In [1]: import numpy as np

In [2]: np.set_printoptions(precision=2, suppress=True, linewidth=140, floatmode="fixed")

In [3]: rnd = lambda a: np.round(a, 2) + 0

In [4]: rng = np.random.default_rng(54234)

In [5]: A = rng.normal(size=(25, 8))

In [6]: A = 10 * A / np.linalg.norm(A, axis=1, keepdims=True)

In [7]: print(rnd(A))
[[ 1.94  4.86 -1.70 -0.14  4.47 -4.39  5.08 -2.15]
 [-0.84 -0.75  5.30  0.43  3.57 -6.64  1.92 -3.16]
 [-1.40  4.03 -7.58  2.83 -3.48  1.20 -1.17  1.18]
 [ 0.16 -7.93 -0.54 -4.82 -3.25  0.37 -1.19  1.16]
 [-4.11 -7.55  1.63  0.76  0.61 -3.02 -0.65 -3.60]
 [ 1.36 -0.13 -5.22 -5.19 -4.82  0.50  3.58 -2.76]
 [ 0.39 -1.76  4.07 -2.22 -4.52 -6.59 -0.99 -3.21]
 [ 2.12 -7.48  3.43 -0.73  4.84 -0.31  0.03 -1.94]
 [ 1.65 -2.31 -6.93  1.99 -2.60  0.35  5.57 -1.46]
 [-3.13 -6.30  0.31 -1.00  0.81 -4.52 -3.62  3.90]
 [ 4.28 -5.01  0.01 -1.78 -1.18  6.20  0.41 -3.68]
 [ 5.23 -0.05  2.36 -1.29 -3.58  1.19 -7.08  1.02]
 [-2.03  7.72  2.84 -3.35  2.10  1.53  0.97 -3.05]
 [-4.03 -2.72  4.89  2.11 -5.39 -3.71 -1.87 -1.32]
 [ 2.10  5.63  0.68  2.20  4.56  5.84  0.17 -1.89]
 [ 3.99 -0.68 -2.23 -3.28 -1.14  1.66  5.72 -5.57]
 [ 0.41 -2.44 -0.96  4.85 -2.10 -6.92  4.13 -0.24]
 [-3.38  1.89  5.77 -5.95  1.84 -1.14  2.94 -1.70]
 [ 1.18 -4.83 -2.80  0.89 -6.40 -3.64 -2.42  2.56]
 [ 4.75 -5.24 -1.38  3.45  0.04  5.47  2.47 -0.18]
 [ 2.31  0.75 -1.58 -7.31 -5.68 -0.09  0.18  2.42]
 [-5.30  6.99  3.90  0.25  0.66 -0.37 -2.35  1.30]
 [-1.53  4.58 -1.36 -4.87 -0.75 -2.45 -5.73  3.43]
 [-1.38  2.73  0.97 -7.97 -0.30  0.30  4.37 -2.63]
 [ 3.70 -8.84  0.67  0.87  0.51 -0.12  1.64  2.01]]

In [8]: proj = A @ np.linalg.solve(A.T @ A, A.T)

In [9]: print(rnd(proj @ A[:, 0]))
[ 1.94 -0.84 -1.40  0.16 -4.11  1.36  0.39  2.12  1.65 -3.13  4.28  5.23 -2.03 -4.03  2.10  3.99  0.41 -3.38  1.18  4.75  2.31 -5.30 -1.53
 -1.38  3.70]

In [10]: ang = np.radians(180)

In [11]: R = np.eye(8)

In [12]: R[3, 3] = R[2, 2] = np.cos(ang)

In [13]: R[3, 2], R[2, 3] = -np.sin(ang), np.sin(ang)

In [14]: print(rnd(R))
[[ 1.00  0.00  0.00  0.00  0.00  0.00  0.00  0.00]
 [ 0.00  1.00  0.00  0.00  0.00  0.00  0.00  0.00]
 [ 0.00  0.00 -1.00  0.00  0.00  0.00  0.00  0.00]
 [ 0.00  0.00  0.00 -1.00  0.00  0.00  0.00  0.00]
 [ 0.00  0.00  0.00  0.00  1.00  0.00  0.00  0.00]
 [ 0.00  0.00  0.00  0.00  0.00  1.00  0.00  0.00]
 [ 0.00  0.00  0.00  0.00  0.00  0.00  1.00  0.00]
 [ 0.00  0.00  0.00  0.00  0.00  0.00  0.00  1.00]]

In [15]: A2 = A @ R.T

In [16]: print(np.allclose(A @ A.T, A2 @ A2.T))
True

In [17]: print(rnd(np.abs(A2 - A).max(axis=0)))
[ 0.00  0.00 15.17 15.93  0.00  0.00  0.00  0.00]

In [18]: Xc = A - A.mean(axis=0)

In [19]: U, sigma, vt = np.linalg.svd(Xc, full_matrices=False)

In [20]: print(rnd(sigma))
[25.45 22.42 19.94 17.18 16.54 10.95 10.16  6.60]

In [21]: print(rnd((sigma ** 2).sum() ** 2 / (sigma ** 4).sum()))
5.57

In [22]: print(np.abs(vt[0]).argmax())
1

In [23]: print(rnd(vt[0] * np.sign(vt[0, np.abs(vt[0]).argmax()])))
[-0.21  0.91  0.13 -0.22  0.23  0.07  0.05 -0.10]

In [24]: labels = A[:, 5] > np.median(A[:, 5])

In [25]: u = A[labels].mean(axis=0) - A[~labels].mean(axis=0)

In [26]: print(np.argsort(-np.abs(u).round(6), kind="stable"))
[5 2 0 1 3 4 6 7]

In [27]: print(rnd(u))
[ 2.72  1.83 -3.33 -1.68 -1.47  5.41  1.31 -0.97]

In [28]: print(labels.astype(int))
[0 0 1 1 0 1 0 0 1 0 1 1 1 0 1 1 0 0 0 1 1 0 0 1 0]

In [29]: print(((A - A.mean(axis=0)) @ u > 0).astype(int))
[0 0 1 1 0 1 0 0 1 0 1 1 1 0 1 1 0 0 0 1 1 0 0 1 0]

In [30]: M = np.load("m.npy")

In [31]: print(M)
[[ 45 -10  25  27  -6  15]
 [-25 -25 -20 -15 -15 -12]
 [-45 -40 -10 -27 -24  -6]
 [ 45 -10  25  27  -6  15]
 [-25 -25 -20 -15 -15 -12]
 [-45 -40 -10 -27 -24  -6]]

In [32]: # rank 3

In [33]: x = np.array([3, -1, -1, 0, -1, 3])

In [34]: print(M @ np.ones(6))
[  96.00 -112.00 -152.00   96.00 -112.00 -152.00]

In [35]: print(np.einsum("ij,j->i", M, x))
[171 -51 -79 171 -51 -79]

In [36]: print(M @ (2 * x))
[ 342 -102 -158  342 -102 -158]

In [37]: print((M * x).sum(axis=1))
[171 -51 -79 171 -51 -79]

In [38]: print(np.linalg.lstsq(M[:-1].T, M[-1])[2])
3

In [39]: x = np.array([2, 1, -1, 3, -3, -1])

In [40]: a = np.maximum(M @ x, 0)

In [41]: print(np.flatnonzero(a > 1e-9))
[0 3]

In [42]: print(np.maximum(M @ x, 0) - np.maximum(-M @ x, 0))
[ 139  -43 -123  139  -43 -123]

In [43]: print(M * (a > 1e-9)[:, None])
[[ 45 -10  25  27  -6  15]
 [  0   0   0   0   0   0]
 [  0   0   0   0   0   0]
 [ 45 -10  25  27  -6  15]
 [  0   0   0   0   0   0]
 [  0   0   0   0   0   0]]

In [44]: print(np.linalg.matrix_power(M, 2))
[[ 1840 -1920  1720  1104 -1152  1032]
 [  640  2680   120   384  1608    72]
 [ -920  2960  -360  -552  1776  -216]
 [ 1840 -1920  1720  1104 -1152  1032]
 [  640  2680   120   384  1608    72]
 [ -920  2960  -360  -552  1776  -216]]

In [45]: print(np.trace(M))
16

In [46]: print(rnd(np.abs(np.linalg.eigvals(M)).max()))
65.56

In [47]: print(rnd(np.linalg.det(M)))
0.0

In [48]: print(np.allclose(M, M.T))
False

In [49]: print((M - M.T) / 2)
[[  0.00   7.50  35.00  -9.00   9.50  30.00]
 [ -7.50   0.00  10.00  -2.50   5.00  14.00]
 [-35.00 -10.00   0.00 -26.00  -2.00   2.00]
 [  9.00   2.50  26.00   0.00   4.50  21.00]
 [ -9.50  -5.00   2.00  -4.50   0.00   6.00]
 [-30.00 -14.00  -2.00 -21.00  -6.00   0.00]]

In [50]: print(rnd(np.sort(np.abs(np.linalg.eigvals(M)))))
[ 0.00  0.00  0.00 46.34 46.34 65.56]

In [51]: print((M + M.T) / 2)
[[ 45.00 -17.50 -10.00  36.00 -15.50 -15.00]
 [-17.50 -25.00 -30.00 -12.50 -20.00 -26.00]
 [-10.00 -30.00 -10.00  -1.00 -22.00  -8.00]
 [ 36.00 -12.50  -1.00  27.00 -10.50  -6.00]
 [-15.50 -20.00 -22.00 -10.50 -15.00 -18.00]
 [-15.00 -26.00  -8.00  -6.00 -18.00  -6.00]]

In [52]: U, sigma, vt = np.linalg.svd(M)

In [53]: print(rnd(sigma))
[134.24  61.04  18.82   0.00   0.00   0.00]

In [54]: print(np.argmax(sigma[:-1] / (sigma[1:] + 1e-6)) + 1)
3

In [55]: A2 = U[:, :3] @ np.diag(sigma[:3]) @ vt[:3]

In [56]: print(rnd(A2))
[[ 45.00 -10.00  25.00  27.00  -6.00  15.00]
 [-25.00 -25.00 -20.00 -15.00 -15.00 -12.00]
 [-45.00 -40.00 -10.00 -27.00 -24.00  -6.00]
 [ 45.00 -10.00  25.00  27.00  -6.00  15.00]
 [-25.00 -25.00 -20.00 -15.00 -15.00 -12.00]
 [-45.00 -40.00 -10.00 -27.00 -24.00  -6.00]]

In [57]: print(rnd(np.abs(M - A2).max()))
0.0

In [58]: X = np.load("run6.npy")

In [59]: print(X)
[[  2.21 -10.82  -6.51  -2.43  -9.90   0.87]
 [ -1.93 -10.30  -8.41  -0.66 -10.59   9.06]
 [ -2.84  -3.89  -6.25  -3.35  -0.31   1.95]
 [-13.25   8.08  -2.85  15.80  12.23  -0.47]
 [-14.39  -8.45  -7.01  10.26  -0.72   8.64]
 [ -6.80   0.46   4.84   0.94   9.82   3.78]
 [  7.32 -19.88 -18.00  -3.80   1.51  -3.52]
 [ 16.76   7.22  -6.16  -5.76   8.22  -1.38]
 [ -1.66  -0.02   8.31  -2.04   5.82  -1.96]
 [  2.03  -5.15   1.68  -5.87  -4.87  -3.10]
 [ -2.17   7.73  10.49  -0.41  -0.19   2.00]
 [-11.34  -3.77   2.66   3.56   5.78  -7.62]
 [  5.79  13.47  -1.65  -3.83   4.95  -9.33]
 [ -2.32 -13.00  -0.29  -2.22  13.32   3.25]
 [ -4.80  -3.53   5.34  12.55  -9.80   9.63]
 [ -1.45   2.98   7.55   6.71   4.61   1.76]
 [  1.96   9.04   0.60  -3.12  13.72   1.94]]

In [60]: Xc = (X - X.mean(axis=0)) / X.std(axis=0)

In [61]: print(rnd(Xc.std(axis=0)))
[1.00 1.00 1.00 1.00 1.00 1.00]

In [62]: print(np.argwhere(np.abs(Xc) > 2))
[[3 3]
 [6 1]
 [6 2]
 [7 0]]

In [63]: c = np.linalg.lstsq(np.delete(Xc, 2, axis=1), Xc[:, 2])[0]

In [64]: print(np.abs(c).argmax())
1

In [65]: print(rnd(1 - np.var(Xc[:, 2] - np.delete(Xc, 2, axis=1) @ c)))
0.42

In [66]: print(rnd(c))
[-0.51  0.67 -0.30 -0.08  0.13]
